In [1]: import numpy as np

In [2]: from numpy import linalg as LA

In [3]: np.set_printoptions(precision=3, suppress=True, linewidth=140)

In [4]: M = np.load("block12.npy")

In [5]: M
Out[5]: 
array([[0.967, 5.087, 5.026],
       [0.915, 4.895, 5.062],
       [0.93 , 4.99 , 4.993],
       [0.971, 5.033, 4.983],
       [0.986, 4.992, 4.992],
       [6.975, 3.139, 5.03 ],
       [7.035, 3.01 , 5.043],
       [6.96 , 2.994, 5.024],
       [6.976, 3.001, 4.987],
       [7.046, 3.101, 5.106]])

In [6]: q, R = LA.qr(M)

In [7]: np.abs(np.diag(R))
Out[7]: array([15.794, 10.157,  0.216])

In [8]: round(abs(R[0, 0]), 3), round(LA.norm(M[:, 0]), 3)
Out[8]: (np.float64(15.794), np.float64(15.794))

In [9]: print(np.trace(q @ q.T))
3.0

In [10]: print(q.shape, R.shape)
(10, 3) (3, 3)

In [11]: print(np.round(q.T @ q, 3) + 0)
[[1. 0. 0.]
 [0. 1. 0.]
 [0. 0. 1.]]

In [12]: X = np.array([[8, 0, 0], [2, 8, 0], [8, 7, 6]])

In [13]: Ac = (M - M.mean(axis=0)) / M.std(axis=0)

In [14]: Ac.std(axis=0)
Out[14]: array([1., 1., 1.])

In [15]: print(np.argwhere(np.abs(Ac) > 2))
[[9 2]]

In [16]: c = LA.lstsq(np.delete(Ac, 1, axis=1), Ac[:, 1])[0]

In [17]: c
Out[17]: array([-1.   ,  0.007])

In [18]: np.round(1 - np.var(Ac[:, 1] - np.delete(Ac, 1, axis=1) @ c), 3)
Out[18]: np.float64(0.995)

In [19]: print(np.abs(c).argmax())
0

In [20]: E = np.loadtxt("m.csv", delimiter=",")

In [21]: E
Out[21]: 
array([[-9., -7., -7.,  7.],
       [ 4.,  8.,  8., -8.],
       [-3., -7.,  1.,  7.]])

In [22]: def softmax(z):
    ...:     e = np.exp(z - z.max(axis=-1, keepdims=True))
    ...:     return e / e.sum(axis=-1, keepdims=True)
    ...: 

In [23]: print(softmax(E).sum(axis=1))
[1. 1. 1.]

In [24]: scores = E @ E.T / np.sqrt(4)

In [25]: print(softmax(scores)[2] @ E)
[-8.96  -7.    -6.946  7.   ]

In [26]: np.round(softmax(scores + np.triu(np.full(scores.shape, -np.inf), 1)), 3) + 0
Out[26]: 
array([[1.   , 0.   , 0.   ],
       [0.   , 1.   , 0.   ],
       [0.993, 0.   , 0.007]])

In [27]: feats = np.array([[-7, -2, 0, 0, 0, 0],
    ...:     [9, 1, 0, 0, 0, 0],
    ...:     [-8, 2, 0, 0, 0, 0],
    ...:     [0, 0, -7, -2, 0, 0],
    ...:     [0, 0, 9, 1, 0, 0],
    ...:     [0, 0, -8, 2, 0, 0],
    ...:     [0, 0, 0, 0, -7, -2],
    ...:     [0, 0, 0, 0, 9, 1],
    ...:     [0, 0, 0, 0, -8, 2]])

In [28]: A2 = np.c_[feats[:, :1] @ np.array([[3]]), np.array([7, 9, 4, 0, 2, 5, 0, 0, 6])]

In [29]: A2
Out[29]: 
array([[-21,   7],
       [ 27,   9],
       [-24,   4],
       [  0,   0],
       [  0,   2],
       [  0,   5],
       [  0,   0],
       [  0,   0],
       [  0,   6]])

In [30]: LA.matrix_rank(np.c_[feats, A2])
Out[30]: np.int64(7)

In [31]: LA.matrix_rank(A2)
Out[31]: np.int64(2)

In [32]: proj = feats @ LA.solve(feats.T @ feats, feats.T)

In [33]: np.diag(proj)
Out[33]: array([0.602, 0.47 , 0.929, 0.602, 0.47 , 0.929, 0.602, 0.47 , 0.929])

In [34]: LA.matrix_rank(np.eye(9) - proj)
Out[34]: np.int64(3)

In [35]: np.allclose(proj @ proj, proj)
Out[35]: True

In [36]: t3 = np.stack([feats, 2 * feats, feats[::-1]])

In [37]: print(LA.norm(t3, axis=(1, 2)))
[24.678 49.356 24.678]

In [38]: LA.matrix_rank(t3.reshape(3, -1))
Out[38]: np.int64(2)

In [39]: t3.sum(axis=0)
Out[39]: 
array([[-21,  -6,   0,   0,  -8,   2],
       [ 27,   3,   0,   0,   9,   1],
       [-24,   6,   0,   0,  -7,  -2],
       [  0,   0, -29,  -4,   0,   0],
       [  0,   0,  36,   4,   0,   0],
       [  0,   0, -31,   4,   0,   0],
       [ -8,   2,   0,   0, -21,  -6],
       [  9,   1,   0,   0,  27,   3],
       [ -7,  -2,   0,   0, -24,   6]])

In [40]: data = np.load("a.npy")

In [41]: data
Out[41]: 
array([[ 0.6,  1.9,  1.6],
       [ 0.9, -1.8, -1.2],
       [ 0.4, -0.2, -1.7]])

In [42]: x = np.array([4, 2, 1])

In [43]: h = np.maximum(data @ x, 0)

In [44]: np.flatnonzero(h > 1e-9)
Out[44]: array([0])

In [45]: gram = np.cov(M, rowvar=False)

In [46]: np.polyfit(M[:, 1], M[:, 2], 1)
Out[46]: array([-0.014,  5.079])

In [47]: np.round(np.corrcoef(M[:, 1], M[:, 2])[0, 1], 3)
Out[47]: np.float64(-0.359)

In [48]: np.corrcoef(M.T)
Out[48]: 
array([[ 1.   , -0.998,  0.366],
       [-0.998,  1.   , -0.359],
       [ 0.366, -0.359,  1.   ]])

In [49]: gram.shape
Out[49]: (3, 3)

In [50]: gram
Out[50]: 
array([[10.15 , -3.274,  0.045],
       [-3.274,  1.061, -0.014],
       [ 0.045, -0.014,  0.002]])

In [51]: M.std(axis=0)
Out[51]: array([3.022, 0.977, 0.037])

In [52]: mat = np.load("data.npy")

In [53]: mat
Out[53]: 
array([[4, 4],
       [4, 8]])

In [54]: w, vecs = LA.eigh(mat)

In [55]: w.sum(), np.trace(mat)
Out[55]: (np.float64(12.0), np.int64(12))

In [56]: print(np.unique(w.round(6) + 0, return_counts=True)[1])
[1 1]

In [57]: np.abs(vecs[:, -1])
Out[57]: array([0.526, 0.851])

In [58]: x = np.array([-7, -3])

In [59]: h = np.maximum(mat @ x, 0)

In [60]: np.maximum(mat @ (3 * x), 0)
Out[60]: array([0, 0])

In [61]: np.flatnonzero(h > 1e-9)
Out[61]: array([], dtype=int64)

In [62]: mat * (h > 1e-9)[:, None]
Out[62]: 
array([[0, 0],
       [0, 0]])

In [63]: x = np.array([-1, 0])

In [64]: rhs = mat @ x

In [65]: c, lr = np.zeros(2), 1 / LA.norm(mat, 2) ** 2

In [66]: for i in range(50):
    ...:     c -= lr * mat.T @ (mat @ c - rhs)
    ...:     if i % 10 == 0: print(i, round(LA.norm(mat @ c - rhs), 3))
    ...: 
0 1.272
10 1.026
20 0.827
30 0.667
40 0.538

In [67]: print(np.round(LA.cond(mat), 3))
6.854

In [68]: print(c)
[-0.753 -0.153]

In [69]: rng = np.random.default_rng(319)

In [70]: idx = rng.permutation(2)

In [71]: idx
Out[71]: array([1, 0])

In [72]: A2 = mat[idx][:, idx]

In [73]: np.diag(A2)
Out[73]: array([8, 4])

In [74]: np.trace(A2)
Out[74]: np.int64(12)

In [75]: print(A2)
[[8 4]
 [4 4]]

In [76]: print(round(float(LA.det(A2)), 3), np.round(LA.det(mat[idx]), 3))
16.0 -16.0

In [77]: x = np.ones(2)

In [78]: for _ in range(3):
    ...:     x = mat @ x
    ...:     x /= LA.norm(x)
    ...:     print(round(x @ mat @ x, 3))
    ...: 
10.462
10.472
10.472

In [79]: print(x)
[0.526 0.85 ]

In [80]: ang = np.sort(rng.uniform(-2, 2, 22))

In [81]: J = np.c_[ang, ang ** 2, ang ** 3] @ np.array([[-4, -6, -2], [-2, 3, 3], [-3, -1, -7]])

In [82]: J
Out[82]: 
array([[ 19.512,  27.661,  58.172],
       [ 18.693,  26.837,  55.628],
       [  9.648,  16.689,  27.04 ],
       [  9.291,  16.229,  25.89 ],
       [  7.674,  14.057,  20.665],
       [  3.96 ,   8.183,   8.678],
       [  3.711,   7.72 ,   7.897],
       [  2.906,   6.13 ,   5.438],
       [  2.859,   6.033,   5.3  ],
       [  2.272,   4.772,   3.641],
       [  2.081,   4.343,   3.137],
       [  1.694,   3.459,   2.204],
       [  0.256,   0.408,   0.147],
       [ -2.982,  -2.423,  -1.181],
       [ -4.465,  -2.969,  -2.088],
       [ -5.329,  -3.218,  -2.718],
       [ -7.667,  -3.751,  -4.712],
       [-11.012,  -4.332,  -8.102],
       [-14.379,  -4.82 , -11.954],
       [-19.312,  -5.461, -18.143],
       [-25.273,  -6.194, -26.229],
       [-33.237,  -7.164, -37.749]])

In [83]: basis = J[[6, 14]].astype(float)

In [84]: for _ in range(7):
    ...:     idx = LA.norm(J[:, None] - basis, axis=-1).argmin(axis=1)
    ...:     basis = np.array([J[idx == j].mean(axis=0) for j in range(2)])
    ...: 

In [85]: idx
Out[85]: array([0, 0, 0, 0, 0, 0, 0, 0, 0, 0, 0, 0, 1, 1, 1, 1, 1, 1, 1, 1, 1, 1])

In [86]: basis[1] - basis[0]
Out[86]: array([-19.365, -15.835, -29.914])

In [87]: basis
Out[87]: 
array([[  7.025,  11.843,  18.641],
       [-12.34 ,  -3.992, -11.273]])

In [88]: Ac = J - J.mean(axis=0)

In [89]: vecs = LA.svd(Ac)[2][:1]

In [90]: A2 = Ac - Ac @ vecs.T @ vecs

In [91]: np.diag(vecs.T @ vecs)
Out[91]: array([0.203, 0.129, 0.668])

In [92]: A2.std(axis=0)
Out[92]: array([3.639, 2.724, 1.689])

In [93]: LA.norm(A2, axis=1).round(6).argmax()
Out[93]: np.int64(21)

In [94]: round(LA.norm(A2) / LA.norm(Ac), 3)
Out[94]: np.float64(0.178)

In [95]: f = np.array([3, -5, 4])

In [96]: arr = np.outer(rng.normal(size=10), f) + 0.02 * rng.normal(size=(10, 3))

In [97]: arr
Out[97]: 
array([[  6.336, -10.597,   8.441],
       [  4.935,  -8.283,   6.602],
       [  4.749,  -7.881,   6.32 ],
       [  1.066,  -1.796,   1.42 ],
       [  0.358,  -0.64 ,   0.534],
       [ -2.565,   4.216,  -3.403],
       [ -0.167,   0.266,  -0.225],
       [ -3.946,   6.608,  -5.322],
       [ -0.836,   1.433,  -1.116],
       [  1.216,  -2.031,   1.592]])

In [98]: q, R = LA.qr(arr)

In [99]: print(round(float(abs(R[0, 0])), 3), round(float(LA.norm(arr[:, 0])), 3))
10.614 10.614

In [100]: print(R)
[[-10.614  17.729 -14.171]
 [  0.      0.113  -0.053]
 [  0.      0.     -0.075]]

In [101]: np.abs(np.diag(R))
Out[101]: array([10.614,  0.113,  0.075])

In [102]: np.trace(q @ q.T)
Out[102]: np.float64(3.0)

In [103]: q @ R
Out[103]: 
array([[  6.336, -10.597,   8.441],
       [  4.935,  -8.283,   6.602],
       [  4.749,  -7.881,   6.32 ],
       [  1.066,  -1.796,   1.42 ],
       [  0.358,  -0.64 ,   0.534],
       [ -2.565,   4.216,  -3.403],
       [ -0.167,   0.266,  -0.225],
       [ -3.946,   6.608,  -5.322],
       [ -0.836,   1.433,  -1.116],
       [  1.216,  -2.031,   1.592]])

In [104]: x = np.array([8, -5, 9])

In [105]: rhs = arr @ x

In [106]: LA.lstsq(arr, rhs)[0]
Out[106]: array([ 8., -5.,  9.])

In [107]: rhs
Out[107]: array([ 179.643,  140.314,  134.272,   30.291,   10.872,  -72.224,   -4.69 , -112.512,  -23.897,   34.214])

In [108]: rhs = rhs + 0.02 * rng.normal(size=10)

In [109]: rhs
Out[109]: array([ 179.655,  140.343,  134.264,   30.243,   10.867,  -72.244,   -4.688, -112.508,  -23.89 ,   34.216])

In [110]: c, *_ = LA.lstsq(arr, rhs)

In [111]: np.round(LA.norm(rhs - arr @ c), 3)
Out[111]: np.float64(0.059)

In [112]: c.round()
Out[112]: array([ 8., -5.,  9.])

In [113]: [round(float(LA.norm(LA.solve(arr.T @ arr + lam * np.eye(3), arr.T @ rhs))), 2) for lam in (0, 1, 10, 100)]
Out[113]: [13.08, 12.0, 11.83, 10.37]
